$ ipython --no-banner

In [1]: import numpy as np

In [2]: np.set_printoptions(precision=2, suppress=True, linewidth=160)

In [3]: A = np.load("a.npy")

In [4]: print(A)
[[0 2 0 0]
 [0 2 0 0]
 [0 4 0 0]
 [0 4 0 0]]

In [5]: print(round(np.linalg.det(A.T), 2))
0.0

In [6]: print(np.round(np.linalg.det(2 * A), 2), round(float(np.linalg.det(A)), 2))
0.0 0.0

In [7]: print(np.einsum("ij,ji->", A, A))
4

In [8]: print(round(float(np.linalg.norm(A[0] - A[2])), 2))
2.0

In [9]: print(np.linalg.norm(A, axis=1))
[2. 2. 4. 4.]

In [10]: print(A[0] @ A[2])
8

In [11]: Q, _ = np.linalg.qr(np.array([[0.5, -0.2, -0.4, 0.5],
    ...:     [0.3, 0.2, 1.0, -0.1],
    ...:     [1.8, 0.5, 0.6, -0.5],
    ...:     [-0.8, 0.2, 1.4, 0.4]]))

In [12]: M = Q[:, :4]

In [13]: print(M)
[[-0.24  0.56  0.68  0.41]
 [-0.15 -0.3   0.62 -0.71]
 [-0.88 -0.4  -0.13  0.24]
 [ 0.39 -0.66  0.37  0.52]]

In [14]: def softmax(z):
    ...:     e = np.exp(z - z.max(axis=-1, keepdims=True))
    ...:     return e / e.sum(axis=-1, keepdims=True)
    ...: 

In [15]: print(softmax(M).sum(axis=1))
[1. 1. 1. 1.]

In [16]: print(softmax(M[3]))
[0.29 0.1  0.28 0.33]

In [17]: S = M @ M.T / np.sqrt(4)

In [18]: print(softmax(S + np.triu(np.full(S.shape, -np.inf), 1)))
[[1.   0.   0.   0.  ]
 [0.38 0.62 0.   0.  ]
 [0.27 0.27 0.45 0.  ]
 [0.22 0.22 0.22 0.35]]

In [19]: print(softmax(S))
[[0.35 0.22 0.22 0.22]
 [0.22 0.35 0.22 0.22]
 [0.22 0.22 0.35 0.22]
 [0.22 0.22 0.22 0.35]]

In [20]: print(softmax(S).round(6).argmax(axis=1))
[0 1 2 3]

In [21]: print(softmax(S)[3] @ M)
[-0.13 -0.26  0.38  0.17]

In [22]: print(round(np.linalg.eigvals(M).sum().real, 2))
-0.15

In [23]: print(np.kron(np.eye(2, dtype=int), M))
[[-0.24  0.56  0.68  0.41 -0.    0.    0.    0.  ]
 [-0.15 -0.3   0.62 -0.71 -0.   -0.    0.   -0.  ]
 [-0.88 -0.4  -0.13  0.24 -0.   -0.   -0.    0.  ]
 [ 0.39 -0.66  0.37  0.52  0.   -0.    0.    0.  ]
 [-0.    0.    0.    0.   -0.24  0.56  0.68  0.41]
 [-0.   -0.    0.   -0.   -0.15 -0.3   0.62 -0.71]
 [-0.   -0.   -0.    0.   -0.88 -0.4  -0.13  0.24]
 [ 0.   -0.    0.    0.    0.39 -0.66  0.37  0.52]]

In [24]: print(np.linalg.eigvals(M))
[-1.  +0.j -0.07+1.j -0.07-1.j  1.  +0.j]

In [25]: print(round(float(np.linalg.det(M.T)), 2))
-1.0

In [26]: print(round(float(np.einsum("ij,ji->", M, M)), 2))
0.02

In [27]: print(np.round(np.poly(M), 2) + 0)
[ 1.    0.15  0.   -0.15 -1.  ]

In [28]: vec = np.array([-5, 0, 1, -2])

In [29]: print(M @ np.eye(4)[0])
[-0.24 -0.15 -0.88  0.39]

In [30]: print(np.linalg.norm(M @ vec) <= np.linalg.norm(M, 2) * np.linalg.norm(vec) + 1e-9)
True

In [31]: print((M * vec).sum(axis=1))
[ 1.08  2.77  3.78 -2.62]

In [32]: print(M @ np.ones(4))
[ 1.4  -0.54 -1.16  0.63]

In [33]: print(M * vec)
[[ 1.22  0.    0.68 -0.81]
 [ 0.73 -0.    0.62  1.42]
 [ 4.38 -0.   -0.13 -0.48]
 [-1.95 -0.    0.37 -1.04]]

In [34]: print(M @ (2 * vec))
[ 2.17  5.55  7.56 -5.24]

In [35]: print(np.einsum("ij,j->i", M, vec))
[ 1.08  2.77  3.78 -2.62]

In [36]: Q, vecs = np.linalg.qr(M[:, :3])[0], np.linalg.qr(M[:, 3:])[0]

In [37]: sv = np.linalg.svd(Q.T @ vecs, compute_uv=False)

In [38]: print((sv > 0.9).sum())
0

In [39]: print(np.degrees(np.arccos(sv.clip(0, 1))))
[90.]

In [40]: print(np.round(np.linalg.norm(Q @ Q.T - vecs @ vecs.T, 2), 2))
1.0

In [41]: arr = np.load("mat.npy")

In [42]: print(arr)
[[ 0.03 -0.14  0.08 -0.03]
 [-0.14  0.69 -0.42  0.14]
 [ 0.08 -0.42  0.25 -0.08]
 [-0.03  0.14 -0.08  0.03]]

In [43]: B = arr / np.sqrt((arr ** 2).mean(axis=1, keepdims=True))

In [44]: print(arr - arr.mean(axis=1, keepdims=True))
[[ 0.04 -0.12  0.1  -0.01]
 [-0.21  0.62 -0.49  0.07]
 [ 0.12 -0.38  0.29 -0.04]
 [-0.04  0.12 -0.1   0.01]]

In [45]: rank = np.linalg.matrix_rank(arr)

In [46]: print(rank)
1

In [47]: N = np.linalg.svd(arr)[2][rank:].T

In [48]: print(np.linalg.matrix_rank(arr.T @ arr), np.linalg.matrix_rank(arr @ arr.T))
1 1

In [49]: J = np.load("m.npy")

In [50]: print(J)
[[1.   0.7  0.49]
 [0.7  1.   0.7 ]
 [0.49 0.7  1.  ]]

In [51]: rng = np.random.default_rng(75289)

In [52]: z = rng.permutation(4)

In [53]: B = M[:, z] * rng.choice([-1, 1], 4)

In [54]: print(B)
[[-0.24  0.56 -0.41  0.68]
 [-0.15 -0.3   0.71  0.62]
 [-0.88 -0.4  -0.24 -0.13]
 [ 0.39 -0.66 -0.52  0.37]]

In [55]: U, _, VT = np.linalg.svd(M.T @ B)

In [56]: print(z)
[0 1 3 2]

In [57]: print(np.round(np.linalg.lstsq(M, B)[0], 2) + 0)
[[ 1.  0.  0.  0.]
 [ 0.  1.  0.  0.]
 [ 0.  0.  0.  1.]
 [ 0.  0. -1.  0.]]

In [58]: vec = np.array([1, -3, 2, -2])

In [59]: rhs = B @ vec

In [60]: b, lr = np.zeros(4), 1 / np.linalg.norm(B, 2) ** 2

In [61]: for i in range(5):
    ...:     b -= lr * B.T @ (B @ b - rhs)
    ...:     if i % 1 == 0: print(i, round(np.linalg.norm(B @ b - rhs), 2))
    ...: 
0 0.0
1 0.0
2 0.0
3 0.0
4 0.0

In [62]: print(b)
[ 1. -3.  2. -2.]

In [63]: vals, vecs = np.linalg.eigh(J)

In [64]: vec = np.array([0, -2, 3])

In [65]: print(vecs * np.maximum(vals, 0) @ vecs.T)
[[1.   0.7  0.49]
 [0.7  1.   0.7 ]
 [0.49 0.7  1.  ]]

In [66]: print(np.round(vec @ J @ vec / (vec @ vec), 2), round(float(vals[0]), 2), np.round(vals[-1], 2))
0.35 0.23 2.26

In [67]: print(vecs * np.sqrt(vals) @ vecs.T)
[[0.91 0.35 0.2 ]
 [0.35 0.87 0.35]
 [0.2  0.35 0.91]]

In [68]: print(np.linalg.eigvalsh(J[1:, 1:]))
[0.3 1.7]

In [69]: print(np.abs(J).sum(axis=1).max(), round(np.abs(vals).max(), 2))
2.4 2.26

In [70]: F = np.load("sample7.npy")

In [71]: print(F)
[[-7.2   1.49  5.42]
 [-3.26  2.18  5.74]
 [ 0.3   2.74 -4.16]
 [-1.5   0.19  7.  ]
 [ 1.49  4.03 -3.06]
 [ 1.21  3.9  -3.33]
 [-7.29  2.67  4.58]
 [-7.05  1.08  5.41]
 [ 1.94  3.9  -1.98]
 [-1.68  2.13  4.06]
 [-8.07  0.59  4.3 ]
 [ 1.68  3.23 -2.95]]

In [72]: z = rng.permutation(3)

In [73]: print(z)
[1 0 2]

In [74]: B = J[z][:, z]

In [75]: print(np.diag(B))
[1. 1. 1.]

In [76]: print(np.sort(np.abs(np.linalg.eigvals(B))))
[0.23 0.51 2.26]

In [77]: print(np.allclose(B, J))
False

In [78]: print(round(np.linalg.det(B), 2), np.round(np.linalg.det(J[z]), 2))
0.26 -0.26

In [79]: Ac = (F - F.mean(axis=0)) / F.std(axis=0)

In [80]: print(np.argwhere(np.abs(Ac) > 2))
[]

In [81]: b = np.linalg.lstsq(np.delete(Ac, 2, axis=1), Ac[:, 2])[0]

In [82]: print(np.abs(b).argmax())
1

In [83]: print(round(1 - np.var(Ac[:, 2] - np.delete(Ac, 2, axis=1) @ b), 2))
0.76

In [84]: Ac = F - F.mean(axis=1)
Traceback (most recent call last):
  Cell In[84], line 1
    Ac = F - F.mean(axis=1)
ValueError: operands could not be broadcast together with shapes (12,3) (12,) 


In [85]: Ac = F - F.mean(axis=0)

In [86]: U, sv, VT = np.linalg.svd(Ac, full_matrices=False)

In [87]: print(np.round(Ac.mean(axis=0), 2) + 0)
[0. 0. 0.]

In [88]: print(np.linalg.matrix_rank(Ac))
3

In [89]: print(VT[0] * np.sign(VT[0, np.abs(VT[0]).argmax()]))
[-0.65 -0.19  0.74]

In [90]: print(np.abs(VT[0]).argmax())
2

In [91]: print(sv ** 2 / (sv ** 2).sum())
[0.88 0.11 0.01]

In [92]: print((np.sign(U[:, 0]) == np.sign(U[0, 0])).astype(int))
[1 1 0 1 0 0 1 1 0 1 1 0]

In [93]: m1 = np.load("x.npy")

In [94]: print(m1)
[[ 1.  6.  6.  0.]
 [ 6.  6.  9.  0.]
 [ 6.  9.  6.  0.]
 [ 0.  0.  0. -3.]]

In [95]: G = m1.T @ m1

In [96]: print(np.linalg.eigvalsh(G)[::-1])
[361.   9.   9.   9.]

In [97]: print(np.allclose(G, G.T))
True

In [98]: print(np.diag(G))
[ 73. 153. 153.   9.]

In [99]: print(np.linalg.svd(m1, compute_uv=False) ** 2)
[361.   9.   9.   9.]

In [100]: print(G)
[[ 73.  96.  96.   0.]
 [ 96. 153. 144.   0.]
 [ 96. 144. 153.   0.]
 [  0.   0.   0.   9.]]

In [101]: print([round(float(np.linalg.det(m1[:i, :i])), 2) + 0 for i in range(1, 5)])
[1.0, -30.0, 171.0, -513.0]

In [102]: E = np.loadtxt("dump.csv", delimiter=",")

In [103]: print(E)
[[0. 0. 1.]
 [0. 1. 0.]
 [1. 0. 0.]]

In [104]: f = np.array([9, 1, 3])

In [105]: B = E + np.outer(f, np.eye(3)[1])

In [106]: print(np.linalg.matrix_rank(np.linalg.inv(B) - np.linalg.inv(E), tol=1e-8))
1

In [107]: vals, vecs = np.linalg.eigh(E)

In [108]: vec = np.array([-3, 3, -3])

In [109]: print(vecs * np.maximum(vals, 0) @ vecs.T)
[[0.5 0.  0.5]
 [0.  1.  0. ]
 [0.5 0.  0.5]]

In [110]: data = np.loadtxt("w.csv", delimiter=",")

In [111]: print(data)
[[-2.  2.  1.]
 [ 2.  0.  3.]
 [ 1.  3. -2.]]

In [112]: Q, Rm = np.linalg.qr(data)

In [113]: print(np.abs(np.diag(Rm)))
[3.   3.59 3.53]

In [114]: print(np.trace(Q @ Q.T))
3.0

In [115]: print(abs(Rm[0, 0]), np.round(np.linalg.norm(data[:, 0]), 2))
3.0 3.0

In [116]: print(np.allclose(Rm.T @ Rm, data.T @ data))
True

In [117]: print(Rm)
[[ 3.   -0.33  0.67]
 [ 0.   -3.59  1.05]
 [ 0.    0.   -3.53]]

In [118]: print(np.round(Q @ Rm, 2) + 0)
[[-2.  2.  1.]
 [ 2.  0.  3.]
 [ 1.  3. -2.]]

In [119]: f = np.array([-1, -1])

In [120]: print(np.polyval(f, Rm[2]))
[-1.   -1.    2.53]

In [121]: print(np.array([np.convolve(row, f, "same") for row in Rm]))
[[-3.   -2.67 -0.33]
 [ 0.    3.59  2.54]
 [ 0.    0.    3.53]]

In [122]: print(np.convolve(Rm[2], f))
[0.   0.   3.53 3.53]
